$ python -q
>>> import numpy as np
>>> np.set_printoptions(precision=2, suppress=True, linewidth=200)
>>> A = np.array([[1.0, 0.5, 0.25, 0.12, 0.06],
...     [0.5, 1.0, 0.5, 0.25, 0.12],
...     [0.25, 0.5, 1.0, 0.5, 0.25],
...     [0.12, 0.25, 0.5, 1.0, 0.5],
...     [0.06, 0.12, 0.25, 0.5, 1.0]])
>>> evals, V = np.linalg.eig(A)
>>> print(np.round(A @ V[:, 0] - evals[0] * V[:, 0], 2) + 0)
[0. 0. 0. 0. 0.]
>>> print(np.sort(np.linalg.eigvals(A @ A)))
[0.13 0.21 0.48 1.53 5.1 ]
>>> print(np.sort(np.linalg.eigvals(A.T)))
[0.36 0.45 0.69 1.24 2.26]
>>> print(evals)
[2.26 1.24 0.69 0.45 0.36]
>>> print(np.sort(np.linalg.eigvals(np.linalg.inv(A))))
[0.44 0.81 1.45 2.21 2.76]
>>> feats = np.array([[0, 5, -1], [-5, 0, -4], [1, 4, 0]])
>>> left, sigma, VT = np.linalg.svd(feats)
>>> print(sigma.round(2) + 0)
[6.48 6.48 0.  ]
>>> print(np.argmax(sigma[:-1] / (sigma[1:] + 1e-6)) + 1)
2
>>> A2 = left[:, :2] @ np.diag(sigma[:2]) @ VT[:2]
>>> print(round(float(np.linalg.norm(feats - A2, 2)), 2), round(sigma[2], 2))
0.0 0.0
>>> print(A2.round(2) + 0)
[[ 0.  5. -1.]
 [-5.  0. -4.]
 [ 1.  4.  0.]]
>>> print(np.round(np.linalg.norm(feats - A2) / np.linalg.norm(feats), 2))
0.0
>>> print(np.linalg.matrix_rank(feats, rtol=0.05))
2
>>> E = np.loadtxt("case8.csv", delimiter=",")
>>> print(E)
[[-2.01  1.79  1.4 ]
 [ 1.79 -2.67  0.66]
 [ 1.4   0.66 -4.31]]
>>> print(np.allclose(E[:-1].T @ np.linalg.lstsq(E[:-1].T, E[-1])[0], E[-1]))
True
>>> print(np.linalg.lstsq(E[:-1].T, E[-1])[2])
2
>>> print(np.unique(E.round(6), axis=0).shape)
(3, 3)
>>> print(round(np.trace(np.linalg.pinv(E) @ E), 2))
2.0
>>> left, sigma, VT = np.linalg.svd(feats, full_matrices=False)
>>> print(round(float(np.sqrt((sigma ** 2).sum())), 2), round(np.linalg.norm(feats), 2))
9.17 9.17
>>> print((sigma > 1e-8).sum())
2
>>> print(np.cumsum(sigma ** 2) / np.sum(sigma ** 2))
[0.5 1.  1. ]
>>> print(round(float(np.linalg.det(E[::-1])), 2))
-0.0
>>> print(np.poly(E))
[ 1.  9. 20.  0.]
>>> print([round(float(x), 2) for x in np.linalg.svd(E, compute_uv=False)[:3]])
[5.0, 4.0, 0.0]
>>> print(np.round(np.linalg.norm(E, 2) / np.linalg.norm(E), 2))
0.78
>>> print(np.linalg.cond(E) > 100)
True
>>> A2 = np.array([[-2, 0], [-3, -2]])
>>> cent = np.kron(A2, E)
>>> print(cent)
[[ 4.03 -3.57 -2.81 -0.    0.    0.  ]
 [-3.57  5.35 -1.32  0.   -0.    0.  ]
 [-2.81 -1.32  8.62  0.    0.   -0.  ]
 [ 6.04 -5.36 -4.21  4.03 -3.57 -2.81]
 [-5.36  8.02 -1.97 -3.57  5.35 -1.32]
 [-4.21 -1.97 12.94 -2.81 -1.32  8.62]]
>>> data = np.loadtxt("a.csv", delimiter=",")
>>> print(data)
[[ 0. -1.  0. -1.]
 [ 4. -1.  3.  1.]
 [ 2.  2.  1.  2.]
 [-4.  2. -3.  0.]]
>>> print(np.round(np.sort(np.abs(np.linalg.eigvals(data))), 2) + 0)
[0. 1. 1. 2.]
>>> print(np.allclose(data, data.T))
False
>>> print(np.allclose(data @ data.T, data.T @ data))
False
>>> print(np.linalg.matrix_power(data, 2))
[[ 0. -1.  0. -1.]
 [-2.  5. -3.  1.]
 [ 2.  2.  1.  2.]
 [ 2. -4.  3.  0.]]
>>> print((data + data.T) / 2)
[[ 0.   1.5  1.  -2.5]
 [ 1.5 -1.   2.5  1.5]
 [ 1.   2.5  1.  -0.5]
 [-2.5  1.5 -0.5  0. ]]
>>> print(np.trace(data))
0.0
>>> rng = np.random.default_rng(750806)
>>> labels = rng.permutation(4)
>>> print(labels)
[0 3 1 2]
>>> A2 = data[labels][:, labels]
>>> print(round(float(np.linalg.det(A2)), 2), np.round(np.linalg.det(data[labels]), 2))
0.0 0.0
>>> print(A2)
[[ 0. -1. -1.  0.]
 [-4.  0.  2. -3.]
 [ 4.  1. -1.  3.]
 [ 2.  2.  2.  1.]]
>>> print(np.trace(A2))
0.0
>>> left, sigma, VT = np.linalg.svd(A2)
>>> V = VT[:(sigma > 1e-8).sum()]
>>> x0 = A2[0] + -3 * A2[2] + rng.integers(2) * np.eye(4)[2]
>>> print(x0)
[-12.  -4.   3.  -9.]
>>> print(V.T @ V)
[[ 0.86 -0.14  0.14  0.29]
 [-0.14  0.86  0.14  0.29]
 [ 0.14  0.14  0.86 -0.29]
 [ 0.29  0.29 -0.29  0.43]]
>>> print(np.linalg.matrix_rank(np.vstack([A2, x0])))
4
>>> print(np.allclose(V.T @ V @ x0, x0))
False
>>> print(np.diag(V.T @ V))
[0.86 0.86 0.86 0.43]
>>> arr = np.load("w.npy")
>>> print(arr)
[[-1.  0.  0.]
 [ 1. -1.  0.]
 [ 0.  0.  7.]]
>>> evals, V = np.linalg.eig(arr)
>>> print(evals)
[-1. -1.  7.]
>>> print(np.sort(np.linalg.eigvals(arr @ arr)))
[ 1.  1. 49.]
>>> W1 = np.array([[2, 0, -1, -1, 0], [0, -1, 2, -1, 1], [0, 1, 0, -1, 2]])
>>> coef = np.array([2, -4, 3, 3, 5])
>>> H = np.maximum(arr @ W1 + coef, 0)
>>> print((H > 0).mean(axis=0))
[0.67 0.33 0.67 0.67 1.  ]
>>> print(np.linalg.matrix_rank(H))
3
>>> print(H)
[[ 0.  0.  4.  4.  5.]
 [ 4.  0.  0.  3.  4.]
 [ 2.  3.  3.  0. 19.]]
>>> cent = np.array([[1, 1, 1], [1, 0, 2], [2, 1, 2], [0, 2, 2], [0, 0, 1]])
>>> print((H @ cent).round(6).argmax(axis=1))
[2 2 2]
>>> print(H @ cent)
[[ 8. 12. 21.]
 [ 4. 10. 14.]
 [11.  5. 33.]]
>>> labels = rng.permutation(3)
>>> print(labels)
[2 0 1]
>>> A2 = arr[labels][:, labels]
>>> print(np.diag(A2))
[ 7. -1. -1.]
